$ python -q
>>> import numpy as np
>>> np.set_printoptions(precision=2, suppress=True, linewidth=160)
>>> X = np.loadtxt("run5.csv", delimiter=",")
>>> X
array([[ 0.,  0.,  0.,  1.,  0.,  0.,  0.,  0.,  0.,  0.,  0.,  0.,  0., -7.],
       [ 0., -9.,  0., -5.,  0.,  0.,  0.,  0., -1.,  3.,  0., -3.,  0., -9.],
       [ 0.,  0., -6.,  0.,  6.,  0.,  2.,  0.,  3., -5., -7.,  0.,  0.,  0.],
       [ 0.,  0.,  0.,  0.,  1.,  0.,  0.,  0.,  0.,  0.,  0.,  0.,  7.,  0.],
       [ 0.,  0.,  0.,  0.,  3.,  0.,  0.,  3.,  0.,  0.,  0.,  0.,  0.,  0.],
       [ 0.,  0.,  0.,  0., -1.,  0.,  0.,  0.,  0.,  0., -4.,  0.,  0.,  0.],
       [ 4., -8.,  0.,  0.,  0.,  0., -5.,  0.,  0., -3.,  5., -7.,  2.,  0.],
       [ 0.,  0.,  0.,  7.,  0.,  9.,  9.,  9., -2.,  0., -6.,  0.,  0., -6.],
       [ 0.,  0.,  0.,  0.,  8.,  0.,  0.,  0.,  0.,  0.,  0., -1., -3.,  0.],
       [ 0.,  0.,  0.,  0.,  0.,  0.,  1., -1.,  1.,  0.,  0.,  0.,  0.,  0.],
       [ 0.,  0.,  0.,  0.,  0.,  0., -3., -5.,  0.,  0.,  0.,  0.,  0.,  0.]])
>>> x = np.array([-3, -1, -1, -1, 0, -2, 2, 1, 0, 3, -2, -1, -3, 0])
>>> np.sign((X @ x).round(6))
array([-1.,  1.,  1., -1.,  1.,  1., -1.,  1.,  1.,  1., -1.])
>>> X @ x
array([ -1.,  26.,   9., -21.,   3.,   8., -32.,  14.,  10.,   1., -11.])
>>> (X * x).sum(axis=1)
array([ -1.,  26.,   9., -21.,   3.,   8., -32.,  14.,  10.,   1., -11.])
>>> X @ np.ones(14)
array([ -6., -24.,  -7.,   8.,   6.,  -5., -12.,  20.,   4.,   1.,  -8.])
>>> B = X / np.sqrt((X ** 2).mean(axis=1, keepdims=True))
>>> B[4]
array([0.  , 0.  , 0.  , 0.  , 2.65, 0.  , 0.  , 2.65, 0.  , 0.  , 0.  , 0.  , 0.  , 0.  ])
>>> np.linalg.matrix_rank(X - X.mean(axis=1, keepdims=True))
np.int64(11)
>>> B = np.array([[2, 3, -3, -1, -2],
...     [2, 1, 1, 2, 3],
...     [1, 3, -3, 3, 3],
...     [3, -3, -2, -3, -1],
...     [1, -2, 0, 0, 1]])
>>> B[-1] = B[0]
>>> A = B + 0.1 * np.eye(5)
>>> A
array([[ 2.1,  3. , -3. , -1. , -2. ],
       [ 2. ,  1.1,  1. ,  2. ,  3. ],
       [ 1. ,  3. , -2.9,  3. ,  3. ],
       [ 3. , -3. , -2. , -2.9, -1. ],
       [ 2. ,  3. , -3. , -1. , -1.9]])
>>> W = np.array([[0, -1, -1, -2, 1, -2],
...     [0, -1, 1, 2, -1, 2],
...     [-2, -1, 0, -1, 1, -2],
...     [0, 0, 1, -1, 1, -2],
...     [1, 2, 1, -2, -2, 2],
...     [-2, 2, 1, 1, -1, 0],
...     [-2, 1, -1, -1, 1, 0],
...     [-1, -1, 0, -2, 0, 0],
...     [0, 1, 0, -2, 2, 0],
...     [1, -2, 0, -2, 0, -2],
...     [2, 1, -2, -1, 2, 2],
...     [-2, 1, -1, 0, 0, 2],
...     [0, -1, 1, -1, 2, 0],
...     [2, -2, 1, 2, -2, -1]])
>>> beta = np.array([1, 2, 7, 4, 5, 2])
>>> H = np.maximum(X @ W + beta, 0)
>>> (H > 0).mean(axis=0)
array([0.45, 0.82, 0.82, 0.36, 0.64, 0.64])
>>> (H > 0).astype(int)
array([[0, 1, 1, 0, 1, 1],
       [0, 1, 0, 0, 1, 0],
       [0, 1, 1, 1, 0, 1],
       [1, 0, 1, 0, 1, 1],
       [1, 1, 1, 0, 0, 1],
       [0, 0, 1, 1, 0, 0],
       [1, 1, 0, 0, 1, 0],
       [0, 1, 1, 0, 1, 0],
       [1, 1, 1, 0, 0, 1],
       [0, 1, 1, 1, 1, 1],
       [1, 1, 1, 1, 1, 1]])
>>> np.linalg.matrix_rank(H)
np.int64(6)
>>> H
array([[ 0., 16.,  1.,  0., 20.,  7.],
       [ 0., 19.,  0.,  0., 25.,  0.],
       [ 0., 28., 25.,  7.,  0., 22.],
       [ 2.,  0., 15.,  0., 17.,  4.],
       [ 1.,  5., 10.,  0.,  0.,  8.],
       [ 0.,  0., 14., 10.,  0.,  0.],
       [32.,  3.,  0.,  0., 26.,  0.],
       [ 0., 24., 20.,  0.,  8.,  0.],
       [11., 20., 13.,  0.,  0., 16.],
       [ 0.,  5.,  6.,  3.,  8.,  2.],
       [12.,  4., 10., 17.,  2.,  2.]])
>>> C = np.array([[-8, 5], [-1, -7], [-3, 7], [7, 4], [7, -8], [-9, -4]])
>>> W @ C
array([[ 15,  -8],
       [-13,  22],
       [ 35,  -7],
       [ 15,   3],
       [-59,  -2],
       [ 11,  -5],
       [ 18, -36],
       [ -5,  -6],
       [ -1, -31],
       [ -2,  19],
       [-22, -39],
       [  0, -32],
       [  5,  -6],
       [ -8,  59]])
>>> (H @ C).round(6).argmax(axis=1)
array([0, 0, 1, 0, 1, 1, 1, 0, 1, 0, 1])
>>> Q, R = np.linalg.qr(H)
>>> np.round(Q.T @ Q, 2) + 0
array([[1., 0., 0., 0., 0., 0.],
       [0., 1., 0., 0., 0., 0.],
       [0., 0., 1., 0., 0., 0.],
       [0., 0., 0., 1., 0., 0.],
       [0., 0., 0., 0., 1., 0.],
       [0., 0., 0., 0., 0., 1.]])
>>> round(float(abs(R[0, 0])), 2), np.round(np.linalg.norm(H[:, 0]), 2)
(35.97, np.float64(35.97))
